$ python -q
>>> import numpy as np
>>> np.set_printoptions(precision=1, suppress=True, linewidth=140)
>>> B = np.array([[1, 2], [-2, 0]])
>>> Z = np.array([[3, 1], [3, 0]])
>>> K = np.kron(B, Z)
>>> K
array([[ 3,  1,  6,  2],
       [ 3,  0,  6,  0],
       [-6, -2,  0,  0],
       [-6,  0,  0,  0]])
>>> r0, r1 = K[0], K[1]
>>> r0 @ r0
np.int64(50)
>>> r0 @ r1
np.int64(45)
>>> p = (r0 @ r1) / (r0 @ r0) * r0
>>> np.outer(r0, r1)
array([[ 9,  0, 18,  0],
       [ 3,  0,  6,  0],
       [18,  0, 36,  0],
       [ 6,  0, 12,  0]])
>>> p
array([2.7, 0.9, 5.4, 1.8])
>>> round(np.linalg.norm(r0 + r1) ** 2 + np.linalg.norm(r0 - r1) ** 2, 1)
np.float64(190.0)
>>> r1 - p
array([ 0.3, -0.9,  0.6, -1.8])
>>> B = K / np.sqrt((K ** 2).mean(axis=1, keepdims=True))
>>> np.linalg.matrix_rank(B) == np.linalg.matrix_rank(K)
np.True_
>>> B = np.linalg.inv(K)
>>> np.allclose(B, K.T)
False
>>> np.linalg.inv(B)
array([[ 3.,  1.,  6.,  2.],
       [ 3.,  0.,  6.,  0.],
       [-6., -2., -0., -0.],
       [-6., -0., -0., -0.]])
>>> round(float(np.linalg.cond(K)), 1)
10.1
>>> (np.abs(B) > 1e-9).astype(int)
array([[0, 0, 0, 1],
       [0, 0, 1, 1],
       [0, 1, 0, 1],
       [1, 1, 1, 1]])
>>> B
array([[-0. , -0. , -0. , -0.2],
       [ 0. ,  0. , -0.5,  0.5],
       [ 0. ,  0.2,  0. ,  0.1],
       [ 0.5, -0.5,  0.2, -0.2]])
>>> np.round(K @ B, 1) + 0
array([[1., 0., 0., 0.],
       [0., 1., 0., 0.],
       [0., 0., 1., 0.],
       [0., 0., 0., 1.]])
